$ ipython --no-banner

In [1]: import numpy as np

In [2]: import numpy.linalg as la

In [3]: np.set_printoptions(precision=1, suppress=True, linewidth=200, floatmode="fixed")

In [4]: K = np.loadtxt("m.csv", delimiter=",")

In [5]: K
Out[5]: 
array([[4.0, 1.0, 1.0],
       [1.0, 4.0, 1.0],
       [1.0, 1.0, 4.0]])

In [6]: hat = np.triu(np.array([[0, 0, -2], [1, 2, -1], [2, -2, -2]]), 1) + np.eye(3)

In [7]: other = hat @ K @ la.inv(hat)

In [8]: other
Out[8]: 
array([[ 2.0, -1.0, -4.0],
       [ 0.0,  3.0,  0.0],
       [ 1.0,  1.0,  7.0]])

In [9]: la.matrix_rank(other)
Out[9]: np.int64(3)

In [10]: np.poly(other)
Out[10]: array([  1.0, -12.0,  45.0, -54.0])

In [11]: np.trace(other), np.trace(K)
Out[11]: (np.float64(12.0), np.float64(12.0))

In [12]: x0 = np.array([-1, 2, 2])

In [13]: target = other @ x0

In [14]: target
Out[14]: array([-12.0,   6.0,  15.0])

In [15]: la.solve(other, target)
Out[15]: array([-1.0,  2.0,  2.0])

In [16]: la.solve(other, other[:, 1])
Out[16]: array([0.0, 1.0, 0.0])

In [17]: la.solve(other, target + other[:, 2])
Out[17]: array([-1.0,  2.0,  3.0])

In [18]: vals, evecs = la.eig(K)

In [19]: np.sort(la.eigvals(K.T))
Out[19]: array([3.0, 3.0, 6.0])

In [20]: np.round(np.prod(vals), 1)
Out[20]: np.float64(54.0)

In [21]: vals
Out[21]: array([3.0, 6.0, 3.0])

In [22]: np.round(K @ evecs[:, 0] - vals[0] * evecs[:, 0], 1) + 0
Out[22]: array([0.0, 0.0, 0.0])

In [23]: np.sort(la.eigvals(la.inv(K)))
Out[23]: array([0.2, 0.3, 0.3])
